$ ipython --no-banner

In [1]: import numpy as np

In [2]: from numpy import linalg as LA

In [3]: np.set_printoptions(precision=2, suppress=True, linewidth=140, legacy="1.25")

In [4]: K = np.array([[3, 1, 3, 0, 4, 1], [2, 0, 2, -1, 3, 0], [2, 0, 2, -1, 3, 0]])

In [5]: # column 2 repeats column 0

In [6]: np.unique(K.round(6), axis=0).shape
Out[6]: (2, 6)

In [7]: LA.lstsq(K[:-1].T, K[-1])[2]
Out[7]: 2

In [8]: np.round(K @ LA.pinv(K) @ K, 2) + 0
Out[8]: 
array([[ 3.,  1.,  3.,  0.,  4.,  1.],
       [ 2.,  0.,  2., -1.,  3.,  0.],
       [ 2.,  0.,  2., -1.,  3.,  0.]])

In [9]: left, sigma, Vt = LA.svd(K)

In [10]: evecs = Vt[:(sigma > 1e-8).sum()]

In [11]: rng = np.random.default_rng(82)

In [12]: x = K[1] + 4 * K[0] + rng.integers(2) * np.eye(6)[2]

In [13]: x
Out[13]: array([14.,  4., 15., -1., 19.,  4.])

In [14]: np.allclose(evecs.T @ evecs @ x, x)
Out[14]: False

In [15]: np.round(LA.norm(x - evecs.T @ evecs @ x), 2)
Out[15]: 0.87

In [16]: LA.matrix_rank(np.vstack([K, x]))
Out[16]: 3

In [17]: print(np.round(evecs.T @ evecs, 2) + 0)
[[ 0.25  0.08  0.25  0.    0.33  0.08]
 [ 0.08  0.25  0.08  0.33  0.    0.25]
 [ 0.25  0.08  0.25  0.    0.33  0.08]
 [ 0.    0.33  0.    0.5  -0.17  0.33]
 [ 0.33  0.    0.33 -0.17  0.5   0.  ]
 [ 0.08  0.25  0.08  0.33  0.    0.25]]

In [18]: out = K[0, 0] * K[1:] - np.outer(K[1:, 0], K[0])

In [19]: print(out)
[[ 0 -2  0 -3  1 -2]
 [ 0 -2  0 -3  1 -2]]

In [20]: print(LA.matrix_rank(out), LA.matrix_rank(K))
1 2

In [21]: print(np.flatnonzero(~out.round(6).any(axis=1)))
[]

In [22]: print(LA.cond(K) > 100)
True

In [23]: np.argsort(-LA.norm(K, axis=0).round(6), kind="stable")[:3]
Out[23]: array([4, 0, 2])

In [24]: rk = LA.matrix_rank(K)

In [25]: print(rk)
2

In [26]: N = LA.svd(K)[2][rk:].T

In [27]: print(N.shape)
(6, 4)

In [28]: print(np.round(K @ N, 2) + 0)
[[0. 0. 0. 0.]
 [0. 0. 0. 0.]
 [0. 0. 0. 0.]]

In [29]: np.allclose(K @ N, 0)
Out[29]: True

In [30]: X = np.array([[0, 1, 2], [2, 2, 0], [2, 2, 0]]) * (rng.random((3, 3)) < 0.3)

In [31]: X
Out[31]: 
array([[0, 1, 0],
       [0, 0, 0],
       [0, 0, 0]])

In [32]: # triangular, det is the product of the diagonal

In [33]: X @ X
Out[33]: 
array([[0, 0, 0],
       [0, 0, 0],
       [0, 0, 0]])

In [34]: [int(LA.matrix_rank(LA.matrix_power(X, p))) for p in range(1, 4)]
Out[34]: [1, 0, 0]

In [35]: rk = LA.matrix_rank(X)

In [36]: rk
Out[36]: 1

In [37]: N = LA.svd(X)[2][rk:].T

In [38]: [int(LA.matrix_rank(np.delete(X, i, axis=0))) for i in range(3)]
Out[38]: [0, 1, 1]

In [39]: [int(LA.matrix_rank(X[:, :j + 1])) for j in range(3)]
Out[39]: [0, 1, 1]

In [40]: LA.matrix_rank(X.T @ X), LA.matrix_rank(X @ X.T)
Out[40]: (1, 1)

In [41]: np.allclose(X @ N, 0)
Out[41]: True

In [42]: left, sigma, Vt = LA.svd(X)

In [43]: evecs = Vt[:(sigma > 1e-8).sum()]

In [44]: x = X[0] + 3 * X[2] + rng.integers(2) * np.eye(3)[1]

In [45]: x
Out[45]: array([0., 2., 0.])

In [46]: np.allclose(evecs.T @ evecs @ x, x)
Out[46]: True

In [47]: print(round(LA.norm(x - evecs.T @ evecs @ x), 2))
0.0

In [48]: out = X + rng.integers(-2, 3, (3, 1)) @ rng.integers(-2, 3, (1, 3))

In [49]: out
Out[49]: 
array([[ 0,  1,  0],
       [ 0,  0,  0],
       [-1,  1,  2]])

In [50]: LA.svd(out - X, compute_uv=False)
Out[50]: array([2.45, 0.  , 0.  ])

In [51]: print(np.abs(out - X).sum(axis=1))
[0 0 4]

In [52]: LA.matrix_rank(out - X, tol=1e-8)
Out[52]: 1

In [53]: W1 = np.array([[0, 2, 2, 0], [1, 1, 2, 2], [2, 1, 1, 2]])

In [54]: coef = np.array([0, 2, -2, -2])

In [55]: act = np.maximum(X @ W1 + coef, 0)

In [56]: print(act)
[[1 3 0 0]
 [0 2 0 0]
 [0 2 0 0]]

In [57]: print((act > 0).mean(axis=0))
[0.33 1.   0.   0.  ]

In [58]: C = np.array([[3, -1, 0], [0, 3, -5], [-5, -4, -3], [3, 2, -1]])

In [59]: print(act @ C)
[[  3   8 -15]
 [  0   6 -10]
 [  0   6 -10]]

In [60]: print(W1 @ C)
[[-10  -2 -16]
 [ -1  -2 -13]
 [  7   1 -10]]

In [61]: (act @ C).round(6).argmax(axis=1)
Out[61]: array([1, 1, 1])

In [62]: W0 = np.load("a.npy")

In [63]: W0
Out[63]: 
array([[  0.44,  -0.03,   0.17],
       [  3.19,   0.29,  -6.16],
       [  3.8 ,   0.08,  -7.72],
       [  6.08,   0.28, -11.85]])

In [64]: P = W0 @ LA.solve(W0.T @ W0, W0.T)

In [65]: P
Out[65]: 
array([[ 0.97, -0.07, -0.1 ,  0.1 ],
       [-0.07,  0.79, -0.28,  0.29],
       [-0.1 , -0.28,  0.63,  0.38],
       [ 0.1 ,  0.29,  0.38,  0.6 ]])

In [66]: print(round(float(np.trace(P)), 2))
3.0

In [67]: np.allclose(P @ P, P)
Out[67]: True

In [68]: print(np.round(LA.eigvalsh(P), 2) + 0)
[0. 1. 1. 1.]

In [69]: evals, evecs = LA.eigh(P)

In [70]: x = np.array([2, 3, 1, 3])

In [71]: print(np.round(np.abs(P).sum(axis=1).max(), 2), np.round(np.abs(evals).max(), 2))
1.43 1.0

In [72]: np.round(x @ P @ x / (x @ x), 2), np.round(evals[0], 2), np.round(evals[-1], 2)
Out[72]: (0.99, -0.0, 1.0)

In [73]: A = np.array([[13, 10, -1], [10, 8, 0], [-1, 0, 2]])

In [74]: left, sigma, Vt = LA.svd(A)

In [75]: evecs = Vt[:(sigma > 1e-8).sum()]

In [76]: x = A[1] + 5 * A[2] + rng.integers(2) * np.eye(3)[1]

In [77]: print(x)
[ 5.  9. 10.]

In [78]: LA.matrix_rank(np.vstack([A, x]))
Out[78]: 3

In [79]: out = np.array([[2, 3], [3, 0]])

In [80]: C = np.kron(out, A)

In [81]: LA.matrix_rank(C)
Out[81]: 4

In [82]: out = np.array([[4]])

In [83]: C = np.array([[-2, 0], [2, -1]])

In [84]: M = np.block([[out, np.array([[0, -2]])], [np.zeros((2, 1)), C]])

In [85]: M
Out[85]: 
array([[ 4.,  0., -2.],
       [ 0., -2.,  0.],
       [ 0.,  2., -1.]])

In [86]: def softmax(z):
    ...:     e = np.exp(z - z.max(axis=-1, keepdims=True))
    ...:     return e / e.sum(axis=-1, keepdims=True)
    ...: 

In [87]: softmax(M[2] + 2)
Out[87]: array([0.11, 0.84, 0.04])

In [88]: np.round(softmax(10 * M[2]), 2) + 0
Out[88]: array([0., 1., 0.])

In [89]: softmax(M[2])
Out[89]: array([0.11, 0.84, 0.04])

In [90]: att = M @ M.T / np.sqrt(3)

In [91]: softmax(att).round(6).argmax(axis=1)
Out[91]: array([0, 1, 2])

In [92]: np.round(softmax(att + np.triu(np.full(att.shape, -np.inf), 1)), 2) + 0
Out[92]: 
array([[1.  , 0.  , 0.  ],
       [0.09, 0.91, 0.  ],
       [0.15, 0.  , 0.85]])

In [93]: np.round(softmax(att), 2) + 0
Out[93]: 
array([[1.  , 0.  , 0.  ],
       [0.09, 0.9 , 0.01],
       [0.15, 0.  , 0.85]])

In [94]: m1 = np.load("x.npy")

In [95]: print(m1)
[[0 1 0 1]
 [3 3 0 3]
 [3 3 0 3]
 [2 1 2 2]
 [2 1 3 0]]

In [96]: # row 2 repeats row 1

In [97]: out = m1 + rng.integers(-2, 3, (5, 2)) @ rng.integers(-2, 3, (2, 4))

In [98]: out
Out[98]: 
array([[-3,  0,  0, -2],
       [ 2,  4,  0,  2],
       [ 1,  1,  0,  1],
       [ 4,  2,  2,  4],
       [-1,  0,  3, -3]])

In [99]: LA.matrix_rank(out - m1, tol=1e-8)
Out[99]: 2

In [100]: O = out.astype(float).copy()

In [101]: for j in range(4):
     ...:     O[:, j] -= O[:, :j] @ (O[:, :j].T @ O[:, j])
     ...:     O[:, j] /= LA.norm(O[:, j])
     ...: 

In [102]: np.round(O.T @ O, 2) + 0
Out[102]: 
array([[1., 0., 0., 0.],
       [0., 1., 0., 0.],
       [0., 0., 1., 0.],
       [0., 0., 0., 1.]])

In [103]: print(round(LA.norm(m1, "nuc"), 2))
13.57

In [104]: round(LA.norm(m1, 1), 2), np.round(LA.norm(m1, np.inf), 2)
Out[104]: (10.0, 9.0)

In [105]: round(float(LA.norm(m1) ** 2 / LA.norm(m1, 2) ** 2), 2)
Out[105]: 1.2

In [106]: print(np.round(LA.norm(m1, 2), 2))
8.31

In [107]: m1[3] @ m1[1]
Out[107]: 15

In [108]: x = np.array([2, -1, 9, -8])

In [109]: target = m1 @ x

In [110]: target
Out[110]: array([ -9, -21, -21,   5,  30])

In [111]: LA.lstsq(m1, target)[0]
Out[111]: array([ 2., -1.,  9., -8.])

In [112]: target = target + 0.3 * rng.normal(size=5)

In [113]: target
Out[113]: array([ -8.99, -20.8 , -20.6 ,   4.39,  29.92])

In [114]: coef, *_ = LA.lstsq(m1, target)

In [115]: print([round(float(LA.norm(LA.solve(m1.T @ m1 + lam * np.eye(4), m1.T @ target))), 2) for lam in (0, 1, 10, 100)])
[12.33, 10.81, 6.46, 1.48]

In [116]: np.round(m1.T @ (target - m1 @ coef), 2) + 0
Out[116]: array([0., 0., 0., 0.])

In [117]: coef
Out[117]: array([ 2.09, -0.62,  8.78, -8.37])

In [118]: C2 = m1.T @ m1

In [119]: LA.matrix_rank(C2)
Out[119]: 4

In [120]: print((m1 @ m1.T).shape)
(5, 5)

In [121]: print(np.allclose(C2, C2.T))
True

In [122]: print(LA.svd(m1, compute_uv=False) ** 2)
[68.98 12.46  1.07  0.49]

In [123]: np.trace(C2), (m1 ** 2).sum()
Out[123]: (83, 83)

In [124]: print(np.diag(C2))
[26 21 13 23]

In [125]: arr = np.triu(rng.random((4, 4)) < 0.6, 1).astype(int)

In [126]: arr = arr + arr.T

In [127]: arr
Out[127]: 
array([[0, 0, 1, 0],
       [0, 0, 1, 1],
       [1, 1, 0, 1],
       [0, 1, 1, 0]])

In [128]: # symmetric, so the eigenvalues are real

In [129]: r0, r1 = arr[3], arr[1]

In [130]: r0 @ r1
Out[130]: 1

In [131]: r0 @ r0
Out[131]: 2

In [132]: pr = (r0 @ r1) / (r0 @ r0) * r0

In [133]: r1 - pr
Out[133]: array([ 0. , -0.5,  0.5,  1. ])

In [134]: np.outer(r0, r1)
Out[134]: 
array([[0, 0, 0, 0],
       [0, 0, 1, 1],
       [0, 0, 1, 1],
       [0, 0, 0, 0]])

In [135]: out = arr ** -1
---------------------------------------------------------------------------
ValueError                                Traceback (most recent call last)
Cell In[135], line 1
----> 1 out = arr ** -1

ValueError: Integers to negative integer powers are not allowed.

In [136]: out = LA.inv(arr)

In [137]: out
Out[137]: 
array([[ 2., -1.,  1., -1.],
       [-1.,  0.,  0.,  1.],
       [ 1.,  0.,  0.,  0.],
       [-1.,  1.,  0.,  0.]])

In [138]: np.allclose(out, arr.T)
Out[138]: False

In [139]: print(LA.det(arr) * out)
[[ 2. -1.  1. -1.]
 [-1.  0.  0.  1.]
 [ 1.  0.  0.  0.]
 [-1.  1.  0.  0.]]

In [140]: arr @ out
Out[140]: 
array([[1., 0., 0., 0.],
       [0., 1., 0., 0.],
       [0., 0., 1., 0.],
       [0., 0., 0., 1.]])

In [141]: np.round(LA.cond(arr), 2)
Out[141]: 6.98

In [142]: np.round(LA.det(arr) * LA.det(out), 2)
Out[142]: 1.0

In [143]: F = np.loadtxt("mat.csv", delimiter=",")

In [144]: F
Out[144]: 
array([[ 0.73, -2.24, -2.63],
       [-0.64, -3.37, -5.78],
       [ 0.93, -1.05, -1.55],
       [-3.33, -0.94, -9.16],
       [-2.5 ,  2.07, -5.87],
       [-0.51, -4.88, -6.45],
       [-2.34, -4.43, -9.46],
       [ 2.19,  0.26,  1.5 ],
       [ 0.58, -2.13, -2.83],
       [ 3.03, -0.09,  2.8 ],
       [ 2.86, -0.75,  2.1 ],
       [-0.56, -3.54, -5.74],
       [ 2.41, -3.89, -0.6 ],
       [ 3.44, -1.4 ,  2.76],
       [ 1.98, -0.42,  0.71],
       [ 0.18, -0.7 , -2.69],
       [ 2.34, -2.42,  0.16],
       [ 3.09, -4.15,  0.47],
       [ 0.34, -4.79, -4.87],
       [ 1.75, -2.53, -0.96],
       [ 0.95,  1.59,  0.07],
       [ 0.06,  0.14, -2.4 ],
       [-1.05,  0.36, -4.28],
       [-1.17, -6.66, -8.7 ],
       [-1.34,  0.03, -5.  ]])

In [145]: cen = F - F.mean(axis=0)

In [146]: left, sigma, Vt = LA.svd(cen, full_matrices=False)

In [147]: Vt[0] * np.sign(Vt[0, np.abs(Vt[0]).argmax()])
Out[147]: array([0.41, 0.23, 0.88])

In [148]: np.searchsorted(np.cumsum(sigma ** 2) / (sigma ** 2).sum(), 0.9) + 1
Out[148]: 2

In [149]: np.abs(left[:, 0]).argmax()
Out[149]: 6

In [150]: idx = F[:, 0] > np.median(F[:, 0])

In [151]: r0 = F[idx].mean(axis=0) - F[~idx].mean(axis=0)

In [152]: (((F - F.mean(axis=0)) @ r0 > 0) == idx).mean()
Out[152]: 0.92

In [153]: np.argsort(-np.abs(r0).round(6), kind="stable")
Out[153]: array([2, 0, 1])

In [154]: W1 = np.array([[-1, 2, 2, -1, 0],
     ...:     [-2, 2, -2, 2, -1],
     ...:     [2, 1, -1, -2, -1],
     ...:     [1, -2, -2, -2, -1],
     ...:     [1, -1, 0, 2, 1],
     ...:     [2, 2, 2, 0, 0]])

In [155]: coef = np.array([3, 3, 3, 0, 3])

In [156]: act = np.maximum(K @ W1 + coef, 0)

In [157]: LA.matrix_rank(act)
Out[157]: 2

In [158]: (act > 0).astype(int)
Out[158]: 
array([[1, 1, 1, 1, 1],
       [1, 1, 1, 1, 1],
       [1, 1, 1, 1, 1]])

In [159]: (act > 0).mean(axis=0)
Out[159]: array([1., 1., 1., 1., 1.])

In [160]: act
Out[160]: 
array([[10, 12,  6,  1,  3],
       [ 7,  8,  7,  2,  5],
       [ 7,  8,  7,  2,  5]])

In [161]: C = np.array([[1, 1], [1, 2], [1, 1], [0, 2], [0, 1]])

In [162]: act @ C
Out[162]: 
array([[28, 45],
       [22, 39],
       [22, 39]])

In [163]: print(F.mean(axis=0))
[ 0.54 -1.84 -2.74]

In [164]: F.sum(axis=0)
Out[164]: array([ 13.42, -45.93, -68.4 ])

In [165]: print(LA.matrix_rank(F))
3

In [166]: O, Rm = LA.qr(m1)

In [167]: print(round(abs(Rm[0, 0]), 2), np.round(LA.norm(m1[:, 0]), 2))
5.1 5.1

In [168]: print(np.abs(np.diag(Rm)))
[5.1  1.54 2.03 1.33]

In [169]: np.allclose(Rm.T @ Rm, m1.T @ m1)
Out[169]: True

In [170]: print(np.round(O @ Rm, 2) + 0)
[[0. 1. 0. 1.]
 [3. 3. 0. 3.]
 [3. 3. 0. 3.]
 [2. 1. 2. 2.]
 [2. 1. 3. 0.]]

In [171]: np.round(np.trace(O @ O.T), 2)
Out[171]: 4.0

In [172]: np.round(O.T @ O, 2) + 0
Out[172]: 
array([[1., 0., 0., 0.],
       [0., 1., 0., 0.],
       [0., 0., 1., 0.],
       [0., 0., 0., 1.]])
